$ python3 -q
>>> import numpy as np
>>> np.set_printoptions(suppress=True, linewidth=120)
>>> def rnd(a):
...     return np.round(a, 2) + 0
... 
>>> arr = np.loadtxt("w.csv", delimiter=",")
>>> arr
array([[ 2.,  1.,  1.,  3.,  2.],
       [ 2.,  3.,  4.,  5.,  5.],
       [ 5.,  4.,  7.,  7.,  8.],
       [ 5.,  5.,  9.,  7.,  9.],
       [ 7.,  6., 10.,  7., 12.],
       [ 7.,  8., 12.,  7., 15.],
       [ 8.,  8., 12.,  7., 18.],
       [ 8.,  9., 14.,  8., 21.],
       [10., 10., 17.,  8., 24.],
       [10., 13., 17., 11., 26.],
       [10., 14., 20., 12., 29.],
       [10., 17., 22., 12., 32.],
       [13., 17., 22., 13., 35.],
       [16., 17., 25., 15., 36.],
       [18., 18., 28., 18., 37.],
       [20., 19., 30., 18., 39.],
       [20., 19., 31., 19., 41.],
       [23., 20., 33., 19., 44.],
       [24., 23., 35., 22., 45.],
       [24., 25., 38., 24., 48.],
       [24., 27., 39., 27., 49.],
       [27., 29., 41., 27., 49.],
       [29., 30., 44., 28., 52.],
       [30., 32., 44., 31., 55.],
       [32., 35., 47., 34., 58.],
       [32., 37., 49., 34., 58.],
       [35., 40., 49., 37., 60.],
       [35., 41., 49., 37., 61.],
       [37., 44., 49., 37., 61.],
       [40., 45., 52., 40., 62.],
       [41., 48., 54., 43., 64.],
       [44., 51., 56., 44., 65.],
       [45., 51., 58., 45., 66.],
       [48., 54., 60., 45., 68.],
       [48., 56., 60., 47., 69.],
       [48., 59., 60., 50., 71.],
       [51., 60., 61., 50., 74.]])
>>> hat = arr @ np.linalg.solve(arr.T @ arr, arr.T)
>>> rnd(np.trace(hat))
np.float64(5.0)
>>> idx = arr[:, 4] > np.median(arr[:, 4])
>>> r0 = arr[idx].mean(axis=0) - arr[~idx].mean(axis=0)
>>> np.argsort(-np.abs(r0).round(6), kind="stable")
array([4, 2, 1, 3, 0])
>>> rnd(r0)
array([25.75, 30.29, 32.19, 26.3 , 35.4 ])
>>> x = np.array([1, 2, 2, 0, 1])
>>> y = arr @ x
>>> b, lr = np.zeros(5), 1 / np.linalg.norm(arr, 2) ** 2
>>> for i in range(15):
...     b -= lr * arr.T @ (arr @ b - y)
...     if i % 5 == 0: print(i, round(np.linalg.norm(arr @ b - y), 2))
... 
0 18.39
5 18.0
10 17.62
>>> rnd(np.linalg.cond(arr))
np.float64(99.46)
>>> U, sig, VT = np.linalg.svd(arr)
>>> rnd(sig)
array([483.73,  35.47,  10.01,   7.11,   4.86])
>>> out = U[:, :1] @ np.diag(sig[:1]) @ VT[:1]
>>> np.linalg.matrix_rank(out)
np.int64(1)
>>> rnd(np.linalg.norm(arr - out) / np.linalg.norm(arr))
np.float64(0.08)
>>> rnd(np.abs(arr - out).max())
np.float64(6.91)
>>> A = np.load("a.npy")
>>> A
array([[-2,  3,  0,  3],
       [ 3, -3,  3, -1],
       [ 0,  0, -3, -3],
       [ 3,  3,  1, -2],
       [-1,  3, -3, -2],
       [ 1,  2,  2,  0],
       [-3,  0,  2,  2],
       [-1, -1,  0, -3],
       [ 4, -3,  6,  1]])
>>> rng = np.random.default_rng(88677)
>>> out = A + rng.integers(-2, 3, (9, 3)) @ rng.integers(-2, 3, (3, 4))
>>> out
array([[-2,  3,  3,  1],
       [ 9,  3, -1, -5],
       [ 3,  3,  0,  1],
       [ 3,  3,  0, -6],
       [ 3,  7, -9, -4],
       [ 7,  8, -6, -6],
       [-2,  1,  0,  3],
       [-7, -7,  6,  2],
       [ 1, -6,  7, -1]])
>>> np.abs(out - A).sum(axis=1)
array([ 5, 20, 13,  5, 16, 26,  5, 23,  9])
>>> out - A
array([[ 0,  0,  3, -2],
       [ 6,  6, -4, -4],
       [ 3,  3,  3,  4],
       [ 0,  0, -1, -4],
       [ 4,  4, -6, -2],
       [ 6,  6, -8, -6],
       [ 1,  1, -2,  1],
       [-6, -6,  6,  5],
       [-3, -3,  1, -2]])
>>> rnd(np.linalg.svd(out - A, compute_uv=False))
array([22.08,  8.42,  5.07,  0.  ])
>>> r0, v = A[2], A[7]
>>> r0 @ v
np.int64(9)
>>> r0 @ r0
np.int64(18)
>>> p = (r0 @ v) / (r0 @ r0) * r0
>>> v - p
array([-1. , -1. ,  1.5, -1.5])
>>> rnd(np.linalg.norm(r0 + v) ** 2 + np.linalg.norm(r0 - v) ** 2)
np.float64(58.0)
>>> p
array([ 0. ,  0. , -1.5, -1.5])
>>> x = np.array([0, -1, 1, 0])
>>> A @ (2 * x)
array([ -6,  12,  -6,  -4, -12,   0,   4,   2,  18])
>>> A * x
array([[ 0, -3,  0,  0],
       [ 0,  3,  3,  0],
       [ 0,  0, -3,  0],
       [ 0, -3,  1,  0],
       [ 0, -3, -3,  0],
       [ 0, -2,  2,  0],
       [ 0,  0,  2,  0],
       [ 0,  1,  0,  0],
       [ 0,  3,  6,  0]])
>>> A @ x
array([-3,  6, -3, -2, -6,  0,  2,  1,  9])
>>> np.linalg.norm(A @ x) <= np.linalg.norm(A, 2) * np.linalg.norm(x) + 1e-9
np.True_
>>> np.sign((A @ x).round(6))
array([-1,  1, -1, -1, -1,  0,  1,  1,  1])
>>> out = A / np.sqrt((A ** 2).mean(axis=1, keepdims=True))
>>> np.linalg.matrix_rank(out) == np.linalg.matrix_rank(A)
np.True_
>>> hat = A @ np.linalg.solve(A.T @ A, A.T)
>>> rnd(np.linalg.eigvalsh(hat))
array([0., 0., 0., 0., 0., 1., 1., 1., 1.])
>>> data = np.load("layer6.npy")
>>> data
array([[-0.7 ,  2.  , -1.  ,  0.9 ,  0.8 ,  0.2 ,  0.8 ,  0.2 ,  0.7 ,  0.5 ,  1.1 , -0.5 , -0.3 ,  0.6 ],
       [ 0.6 ,  0.2 , -0.4 , -1.2 ,  1.5 , -0.4 ,  1.4 ,  1.  ,  1.1 ,  0.4 , -0.3 ,  0.2 , -0.7 ,  0.6 ],
       [-0.6 , -0.1 ,  0.5 ,  0.3 ,  0.  ,  0.8 , -2.8 ,  0.4 , -0.2 ,  2.2 ,  0.5 , -0.3 ,  0.9 , -0.5 ],
       [ 1.2 , -0.4 , -1.6 , -1.1 , -2.4 ,  0.4 ,  1.3 ,  1.2 ,  0.7 ,  1.4 , -0.4 ,  0.8 ,  0.1 ,  0.7 ],
       [-1.8 ,  0.4 ,  1.  ,  0.6 ,  1.8 , -0.9 ,  0.2 , -0.7 , -0.6 , -0.5 , -0.7 , -1.3 ,  0.  , -1.1 ],
       [-0.1 ,  0.3 , -0.6 , -0.9 ,  0.  , -0.8 ,  0.8 , -2.4 ,  0.4 , -1.1 ,  2.3 ,  1.  , -1.7 ,  2.  ],
       [-0.9 , -1.4 ,  0.8 ,  0.4 ,  1.3 , -0.4 ,  1.  ,  1.6 ,  0.  , -1.3 ,  0.3 , -2.1 , -0.2 , -1.1 ],
       [ 1.  , -2.2 , -1.1 ,  1.  , -0.3 ,  0.8 ,  0.7 ,  0.3 ,  0.8 ,  0.3 ,  1.3 , -0.9 ,  0.2 ,  0.4 ],
       [-1.98, -0.12,  0.95,  0.44,  2.18, -0.98,  0.57, -0.55, -0.7 , -0.96, -1.05, -0.68,  0.39, -1.41],
       [-0.5 ,  0.4 ,  0.8 , -0.2 ,  1.3 ,  0.8 , -0.7 ,  0.4 ,  0.1 , -1.5 ,  0.3 , -1.4 ,  1.1 , -1.2 ]])
>>> x = np.array([-2, 1, -4, 1, -4, 4, -2, 0, -4, -3, -2, 3, -4, -4])
>>> rnd(data @ x)
array([ -4.9 , -15.  ,  -1.1 ,   4.1 ,  -4.8 ,  -3.9 ,  -9.  ,  -7.6 ,  -3.48,  -2.9 ])
>>> rnd(np.einsum("ij,j->i", data, x))
array([ -4.9 , -15.  ,  -1.1 ,   4.1 ,  -4.8 ,  -3.9 ,  -9.  ,  -7.6 ,  -3.48,  -2.9 ])
>>> rnd((data * x).sum(axis=1))
array([ -4.9 , -15.  ,  -1.1 ,   4.1 ,  -4.8 ,  -3.9 ,  -9.  ,  -7.6 ,  -3.48,  -2.9 ])
>>> (data @ x).argmax()
np.int64(3)
>>> T = np.stack([data, 5 * data, data[::-1]])
>>> np.linalg.matrix_rank(T)
array([10, 10, 10])
>>> T.shape
(3, 10, 14)
>>> out = data / np.sqrt((data ** 2).mean(axis=1, keepdims=True))
>>> np.linalg.matrix_rank(data - data.mean(axis=1, keepdims=True))
np.int64(10)
>>> rnd(np.linalg.norm(out, axis=1))
array([3.74, 3.74, 3.74, 3.74, 3.74, 3.74, 3.74, 3.74, 3.74, 3.74])
>>> np.linalg.matrix_rank(out) == np.linalg.matrix_rank(data)
np.True_
>>> out = data / np.linalg.norm(data, axis=1, keepdims=True)
>>> gram = out @ out.T
>>> rnd(np.degrees(np.arccos(np.clip(gram[6, 2], -1, 1))))
np.float64(100.76)
>>> np.argwhere(np.triu(np.abs(gram) > 0.95, 1))
array([[4, 8]])
>>> rnd(gram[6])
array([-0.03,  0.15, -0.19, -0.39,  0.56, -0.3 ,  1.  ,  0.25,  0.59,  0.58])
>>> feats = np.maximum(np.array([[9],
...     [8],
...     [2],
...     [7],
...     [6],
...     [4],
...     [0],
...     [3],
...     [7],
...     [4],
...     [0],
...     [4],
...     [5],
...     [5],
...     [0],
...     [9],
...     [7],
...     [5],
...     [8],
...     [1],
...     [0],
...     [2],
...     [6],
...     [1],
...     [3],
...     [4],
...     [9],
...     [3],
...     [3],
...     [1],
...     [6],
...     [6],
...     [6],
...     [8],
...     [2],
...     [7],
...     [2],
...     [8],
...     [1],
...     [3]]) @ np.array([[2, -1, 1, -1, -1, 0, -2]]) + np.array([1, 0, -1, 3, 1, -3, -4]), 0)
>>> feats
array([[19,  0,  8,  0,  0,  0,  0],
       [17,  0,  7,  0,  0,  0,  0],
       [ 5,  0,  1,  1,  0,  0,  0],
       [15,  0,  6,  0,  0,  0,  0],
       [13,  0,  5,  0,  0,  0,  0],
       [ 9,  0,  3,  0,  0,  0,  0],
       [ 1,  0,  0,  3,  1,  0,  0],
       [ 7,  0,  2,  0,  0,  0,  0],
       [15,  0,  6,  0,  0,  0,  0],
       [ 9,  0,  3,  0,  0,  0,  0],
       [ 1,  0,  0,  3,  1,  0,  0],
       [ 9,  0,  3,  0,  0,  0,  0],
       [11,  0,  4,  0,  0,  0,  0],
       [11,  0,  4,  0,  0,  0,  0],
       [ 1,  0,  0,  3,  1,  0,  0],
       [19,  0,  8,  0,  0,  0,  0],
       [15,  0,  6,  0,  0,  0,  0],
       [11,  0,  4,  0,  0,  0,  0],
       [17,  0,  7,  0,  0,  0,  0],
       [ 3,  0,  0,  2,  0,  0,  0],
       [ 1,  0,  0,  3,  1,  0,  0],
       [ 5,  0,  1,  1,  0,  0,  0],
       [13,  0,  5,  0,  0,  0,  0],
       [ 3,  0,  0,  2,  0,  0,  0],
       [ 7,  0,  2,  0,  0,  0,  0],
       [ 9,  0,  3,  0,  0,  0,  0],
       [19,  0,  8,  0,  0,  0,  0],
       [ 7,  0,  2,  0,  0,  0,  0],
       [ 7,  0,  2,  0,  0,  0,  0],
       [ 3,  0,  0,  2,  0,  0,  0],
       [13,  0,  5,  0,  0,  0,  0],
       [13,  0,  5,  0,  0,  0,  0],
       [13,  0,  5,  0,  0,  0,  0],
       [17,  0,  7,  0,  0,  0,  0],
       [ 5,  0,  1,  1,  0,  0,  0],
       [15,  0,  6,  0,  0,  0,  0],
       [ 5,  0,  1,  1,  0,  0,  0],
       [17,  0,  7,  0,  0,  0,  0],
       [ 3,  0,  0,  2,  0,  0,  0],
       [ 7,  0,  2,  0,  0,  0,  0]])
>>> # columns 1 and 5 are equal
>>> rnd(np.linalg.norm(feats) ** 2 / np.linalg.norm(feats, 2) ** 2)
np.float64(1.01)
>>> rnd(np.linalg.norm(feats[4] - feats[20]))
np.float64(13.38)
>>> np.linalg.norm(feats, axis=1).argmax()
np.int64(0)
>>> rnd(np.linalg.norm(feats, "nuc"))
np.float64(87.97)
>>> rnd(np.linalg.norm(feats, axis=1))
array([20.62, 18.38,  5.2 , 16.16, 13.93,  9.49,  3.32,  7.28, 16.16,  9.49,  3.32,  9.49, 11.7 , 11.7 ,  3.32, 20.62,
       16.16, 11.7 , 18.38,  3.61,  3.32,  5.2 , 13.93,  3.61,  7.28,  9.49, 20.62,  7.28,  7.28,  3.61, 13.93, 13.93,
       13.93, 18.38,  5.2 , 16.16,  5.2 , 18.38,  3.61,  7.28])
>>> r0 = np.array([4, -1])
>>> np.cross(feats[30, :3], feats[15, :3])
array([ 0, -9,  0])
>>> np.unique(feats.round(6), axis=0).shape
(10, 7)
>>> np.linalg.lstsq(feats[:-1].T, feats[-1])[2]
np.int32(4)
>>> np.abs(np.diag(np.linalg.qr(feats)[1])) > 1e-9
array([ True, False,  True,  True,  True, False, False])
>>> np.allclose(feats[:-1].T @ np.linalg.lstsq(feats[:-1].T, feats[-1])[0], feats[-1])
True
>>> try:
...     np.linalg.inv(feats)
... except np.linalg.LinAlgError as e:
...     print(repr(e))
... 
LinAlgError('Last 2 dimensions of the array must be square')
>>> rnd(np.trace(np.linalg.pinv(feats) @ feats))
np.float64(4.0)
